% python3 -q
>>> import numpy as np
>>> np.set_printoptions(precision=1, suppress=True, linewidth=160)
>>> arr = np.load("m.npy")
>>> arr
array([[0, 0, 1, 1, 0, 1, 1, 0, 1],
       [0, 0, 2, 2, 0, 2, 2, 2, 1],
       [1, 2, 0, 2, 1, 2, 1, 0, 2],
       [0, 1, 2, 1, 0, 0, 2, 0, 2],
       [0, 0, 2, 1, 0, 0, 1, 0, 2],
       [0, 2, 1, 1, 0, 1, 0, 0, 0],
       [0, 1, 0, 2, 1, 1, 1, 0, 2],
       [0, 2, 2, 0, 0, 0, 2, 2, 1],
       [0, 1, 0, 1, 2, 0, 0, 0, 1],
       [0, 2, 2, 0, 1, 0, 2, 2, 1],
       [0, 2, 0, 0, 0, 2, 1, 2, 0],
       [0, 0, 9, 9, 0, 9, 9, 8, 5]])
>>> t = np.radians(15)
>>> R = np.eye(9)
>>> R[3, 3] = R[1, 1] = np.cos(t)
>>> R[3, 1], R[1, 3] = -np.sin(t), np.sin(t)
>>> R
array([[ 1. ,  0. ,  0. ,  0. ,  0. ,  0. ,  0. ,  0. ,  0. ],
       [ 0. ,  1. ,  0. ,  0.3,  0. ,  0. ,  0. ,  0. ,  0. ],
       [ 0. ,  0. ,  1. ,  0. ,  0. ,  0. ,  0. ,  0. ,  0. ],
       [ 0. , -0.3,  0. ,  1. ,  0. ,  0. ,  0. ,  0. ,  0. ],
       [ 0. ,  0. ,  0. ,  0. ,  1. ,  0. ,  0. ,  0. ,  0. ],
       [ 0. ,  0. ,  0. ,  0. ,  0. ,  1. ,  0. ,  0. ,  0. ],
       [ 0. ,  0. ,  0. ,  0. ,  0. ,  0. ,  1. ,  0. ,  0. ],
       [ 0. ,  0. ,  0. ,  0. ,  0. ,  0. ,  0. ,  1. ,  0. ],
       [ 0. ,  0. ,  0. ,  0. ,  0. ,  0. ,  0. ,  0. ,  1. ]])
>>> A2 = arr @ R.T
>>> A2
array([[ 0. ,  0.3,  1. ,  1. ,  0. ,  1. ,  1. ,  0. ,  1. ],
       [ 0. ,  0.5,  2. ,  1.9,  0. ,  2. ,  2. ,  2. ,  1. ],
       [ 1. ,  2.4,  0. ,  1.4,  1. ,  2. ,  1. ,  0. ,  2. ],
       [ 0. ,  1.2,  2. ,  0.7,  0. ,  0. ,  2. ,  0. ,  2. ],
       [ 0. ,  0.3,  2. ,  1. ,  0. ,  0. ,  1. ,  0. ,  2. ],
       [ 0. ,  2.2,  1. ,  0.4,  0. ,  1. ,  0. ,  0. ,  0. ],
       [ 0. ,  1.5,  0. ,  1.7,  1. ,  1. ,  1. ,  0. ,  2. ],
       [ 0. ,  1.9,  2. , -0.5,  0. ,  0. ,  2. ,  2. ,  1. ],
       [ 0. ,  1.2,  0. ,  0.7,  2. ,  0. ,  0. ,  0. ,  1. ],
       [ 0. ,  1.9,  2. , -0.5,  1. ,  0. ,  2. ,  2. ,  1. ],
       [ 0. ,  1.9,  0. , -0.5,  0. ,  2. ,  1. ,  2. ,  0. ],
       [ 0. ,  2.3,  9. ,  8.7,  0. ,  9. ,  9. ,  8. ,  5. ]])
>>> np.abs(A2 - arr).max(axis=0)
array([0. , 2.3, 0. , 0.6, 0. , 0. , 0. , 0. , 0. ])
>>> np.allclose(arr @ arr.T, A2 @ A2.T)
True
>>> np.linalg.svd(arr, compute_uv=False), np.linalg.svd(A2, compute_uv=False)
(array([22.1,  5.2,  4.4,  3.8,  2. ,  1.5,  0.7,  0.6,  0.5]), array([22.1,  5.2,  4.4,  3.8,  2. ,  1.5,  0.7,  0.6,  0.5]))
>>> x0 = np.array([-2, -2, 2, -1, 1, 0, 2, 1, 0])
>>> target = arr @ x0
>>> np.round(np.linalg.pinv(arr) @ arr, 1) + 0
array([[1., 0., 0., 0., 0., 0., 0., 0., 0.],
       [0., 1., 0., 0., 0., 0., 0., 0., 0.],
       [0., 0., 1., 0., 0., 0., 0., 0., 0.],
       [0., 0., 0., 1., 0., 0., 0., 0., 0.],
       [0., 0., 0., 0., 1., 0., 0., 0., 0.],
       [0., 0., 0., 0., 0., 1., 0., 0., 0.],
       [0., 0., 0., 0., 0., 0., 1., 0., 0.],
       [0., 0., 0., 0., 0., 0., 0., 1., 0.],
       [0., 0., 0., 0., 0., 0., 0., 0., 1.]])
>>> np.round(np.linalg.solve(arr.T @ arr, arr.T @ target), 1) + 0
array([-2., -2.,  2., -1.,  1.,  0.,  2.,  1.,  0.])
>>> rng = np.random.default_rng(75112)
>>> target = target + 0.1 * rng.normal(size=12)
>>> target
array([ 3. ,  8. , -4.9,  4.9,  5. , -3. , -1. ,  5.9, -0.9,  7. , -0.1, 35.1])
>>> c, *_ = np.linalg.lstsq(arr, target)
>>> [round(float(np.linalg.norm(np.linalg.solve(arr.T @ arr + lam * np.eye(9), arr.T @ target))), 2) for lam in (0, 1, 10, 100)]
[4.35, 3.49, 2.52, 1.44]
>>> round(np.linalg.norm(target - arr @ c), 1)
np.float64(0.1)
>>> c.round(1) + 0
array([-1.9, -2. ,  2. , -1. ,  1.1,  0. ,  2. ,  1. , -0.1])
>>> np.round(arr.T @ (target - arr @ c), 1) + 0
array([0., 0., 0., 0., 0., 0., 0., 0., 0.])
